$ python -q
>>> import numpy as np
>>> from numpy import linalg as LA
>>> np.set_printoptions(precision=3, suppress=True, linewidth=120, floatmode="fixed")
>>> feats = np.load("block16.npy")
>>> feats
array([[0, 1, 0, 1],
       [1, 0, 1, 1],
       [0, 1, 0, 1],
       [1, 1, 1, 0]])
>>> rng = np.random.default_rng(848938)
>>> labels = rng.permutation(4)
>>> print(labels)
[3 0 1 2]
>>> B = feats[labels][:, labels]
>>> round(LA.det(B), 3), round(float(LA.det(feats[labels])), 3)
(np.float64(0.0), 0.0)
>>> np.round(np.sort(np.abs(LA.eigvals(B))), 3) + 0
array([0.000, 1.000, 1.562, 2.562])
>>> Uu, sigma, VT = LA.svd(feats)
>>> print(sigma.round(3) + 0)
[2.562 1.562 1.000 0.000]
>>> B = Uu[:, :3] @ np.diag(sigma[:3]) @ VT[:3]
>>> round(float(np.abs(feats - B).max()), 3)
0.0
>>> round(float(LA.norm(feats - B) / LA.norm(feats)), 3)
0.0
>>> print(LA.matrix_rank(B))
3
>>> round(float(LA.norm(feats - B, 2)), 3), np.round(sigma[3], 3)
(0.0, np.float64(0.0))
>>> labels = rng.integers(0, 2, 5)
>>> A = np.array([[0, 4, 3, 4, 5],
...     [3, 2, 2, 0, 0],
...     [5, 2, 3, 4, 2],
...     [3, 3, 2, 3, 5],
...     [5, 3, 3, 5, 2]]) * (labels[:, None] == labels)
>>> A
array([[0, 0, 0, 4, 0],
       [0, 2, 2, 0, 0],
       [0, 2, 3, 0, 2],
       [3, 0, 0, 3, 0],
       [0, 3, 3, 0, 2]])
>>> P = np.triu(np.array([[4, 7, 5, -7, 1],
...     [-9, 0, -3, -2, 4],
...     [-4, -6, -2, -7, -6],
...     [-1, 7, 9, 1, 9],
...     [-1, 2, 9, -8, -6]]), 1) + np.eye(5)
>>> B = P @ A @ LA.inv(P)
>>> print(P @ A - A @ P)
[[-21.000  27.000  32.000 -21.000 -24.000]
 [ -6.000   6.000   9.000  12.000   6.000]
 [-21.000 -18.000 -12.000   4.000  -2.000]
 [  0.000   6.000  12.000  21.000 -12.000]
 [  0.000   0.000   9.000  27.000   6.000]]
>>> B
array([[   -21.000,    174.000,    659.000,   4797.000, -39882.000],
       [    -6.000,     50.000,    185.000,   1347.000, -11205.000],
       [   -21.000,    131.000,    483.000,   3475.000, -28890.000],
       [     3.000,      6.000,     30.000,    246.000,  -2043.000],
       [     0.000,      3.000,     12.000,     90.000,   -748.000]])
>>> LA.matrix_rank(B)
np.int64(5)
>>> J = np.load("data.npy")
>>> print(J)
[[4 0 0]
 [0 3 0]
 [4 3 2]
 [2 2 4]
 [5 3 5]]
>>> vec = np.array([2, 5, 6])
>>> h1 = np.maximum(J @ vec, 0)
>>> np.flatnonzero(h1 > 1e-9)
array([0, 1, 2, 3, 4])
>>> np.maximum(J @ (3 * vec), 0)
array([ 24,  45, 105, 114, 165])
>>> J.T @ h1
array([523, 391, 497])
>>> h1
array([ 8, 15, 35, 38, 55])
